$ python -q
>>> import numpy as np
>>> np.set_printoptions(precision=3, suppress=True, linewidth=160)
>>> m1 = np.load("test2.npy")
>>> m1
array([[0, 2, 1, 1, 2, 0],
       [0, 0, 2, 1, 2, 2],
       [0, 0, 0, 0, 1, 2],
       [0, 0, 0, 0, 0, 1],
       [0, 0, 0, 0, 0, 2],
       [0, 0, 0, 0, 0, 0]])
>>> rng = np.random.default_rng(3)
>>> other = m1 + rng.integers(-2, 3, (6, 4)) @ rng.integers(-2, 3, (4, 6))
>>> other
array([[-2, -6, -5,  6, -2,  5],
       [ 4,  6,  6, -3,  8, -2],
       [-3, -5, -6,  3,  5,  0],
       [ 3, -5, -5,  3,  0,  6],
       [ 3, -4, -6,  3, -3, 10],
       [ 1,  0,  3, -1,  5, -5]])
>>> other - m1
array([[-2, -8, -6,  5, -4,  5],
       [ 4,  6,  4, -4,  6, -4],
       [-3, -5, -6,  3,  4, -2],
       [ 3, -5, -5,  3,  0,  5],
       [ 3, -4, -6,  3, -3,  8],
       [ 1,  0,  3, -1,  5, -5]])
>>> np.sort(np.linalg.eigvals(m1))
array([0., 0., 0., 0., 0., 0.])
>>> labels = rng.permutation(6)
>>> labels
array([0, 4, 2, 3, 1, 5])
>>> other = m1[labels][:, labels]
>>> np.diag(other)
array([0, 0, 0, 0, 0, 0])
>>> np.sort(np.abs(np.linalg.eigvals(other)))
array([0., 0., 0., 0., 0., 0.])
>>> other
array([[0, 2, 1, 1, 2, 0],
       [0, 0, 0, 0, 0, 2],
       [0, 1, 0, 0, 0, 2],
       [0, 0, 0, 0, 0, 1],
       [0, 2, 2, 1, 0, 2],
       [0, 0, 0, 0, 0, 0]])
>>> np.allclose(other, m1)
False
>>> np.round(np.linalg.det(other), 3), round(float(np.linalg.det(m1[labels])), 3)
(np.float64(0.0), 0.0)
>>> np.trace(other)
np.int64(0)
